In [1]: import numpy as np

In [2]: np.set_printoptions(precision=2, suppress=True, linewidth=100, floatmode="fixed")

In [3]: rnd = lambda a: np.round(a, 2) + 0

In [4]: E = np.loadtxt("sample10.csv", delimiter=",")

In [5]: E
Out[5]: 
array([[-2.20, -0.30, -1.90],
       [-0.50,  0.10,  1.30],
       [-0.90, -0.50,  0.40],
       [-2.10,  1.90,  0.10],
       [ 0.20,  0.80,  0.60],
       [-0.50,  2.20,  1.50],
       [-1.30,  0.20, -0.90],
       [-0.60,  0.90, -2.10],
       [-1.10,  0.60, -0.20],
       [-1.10,  0.70, -1.70],
       [ 1.10, -0.10,  0.20],
       [-0.40, -1.30,  1.10],
       [ 0.40, -1.50,  1.50],
       [ 1.00,  0.20, -0.50],
       [ 1.40,  0.20, -0.20],
       [ 0.70,  1.60, -0.40],
       [ 1.10,  0.10, -0.40],
       [ 0.60, -2.40, -2.30],
       [-0.80,  0.00, -1.90],
       [-0.60, -1.20, -0.30],
       [ 0.40,  0.70,  0.00],
       [-0.80,  1.60,  0.20],
       [-0.10,  0.30,  1.50],
       [ 1.70, -0.60,  2.50],
       [-1.00,  0.00,  2.10],
       [-1.70, -0.30,  0.10],
       [ 1.40, -0.50,  1.20]])

In [6]: x = np.array([-1, 1, 0])

In [7]: target = E @ x

In [8]: rnd(target)
Out[8]: 
array([ 1.90,  0.60,  0.40,  4.00,  0.60,  2.70,  1.50,  1.50,  1.70,  1.80, -1.20, -0.90, -1.90,
       -0.80, -1.20,  0.90, -1.00, -3.00,  0.80, -0.60,  0.30,  2.40,  0.40, -2.30,  1.00,  1.40,
       -1.90])

In [9]: rnd(np.linalg.lstsq(E, target)[0])
Out[9]: array([-1.00,  1.00,  0.00])

In [10]: rnd(np.linalg.pinv(E) @ E)
Out[10]: 
array([[1.00, 0.00, 0.00],
       [0.00, 1.00, 0.00],
       [0.00, 0.00, 1.00]])

In [11]: rng = np.random.default_rng(724)

In [12]: target = target + 0.05 * rng.normal(size=27)

In [13]: rnd(target)
Out[13]: 
array([ 1.85,  0.56,  0.37,  4.05,  0.51,  2.70,  1.40,  1.52,  1.70,  1.82, -1.19, -0.94, -1.89,
       -0.79, -1.10,  0.88, -1.03, -2.93,  0.80, -0.66,  0.26,  2.45,  0.39, -2.30,  1.02,  1.40,
       -1.77])

In [14]: c, *_ = np.linalg.lstsq(E, target)

In [15]: rnd(np.linalg.norm(target - E @ c))
Out[15]: np.float64(0.25)

In [16]: [round(float(np.linalg.norm(np.linalg.solve(E.T @ E + lam * np.eye(3), E.T @ target))), 2) for lam in (0, 1, 10, 100)]
Out[16]: [1.41, 1.37, 1.11, 0.39]

In [17]: rnd(E.T @ (target - E @ c))
Out[17]: array([0.00, 0.00, 0.00])

In [18]: rnd(c)
Out[18]: array([-0.98,  1.00,  0.00])
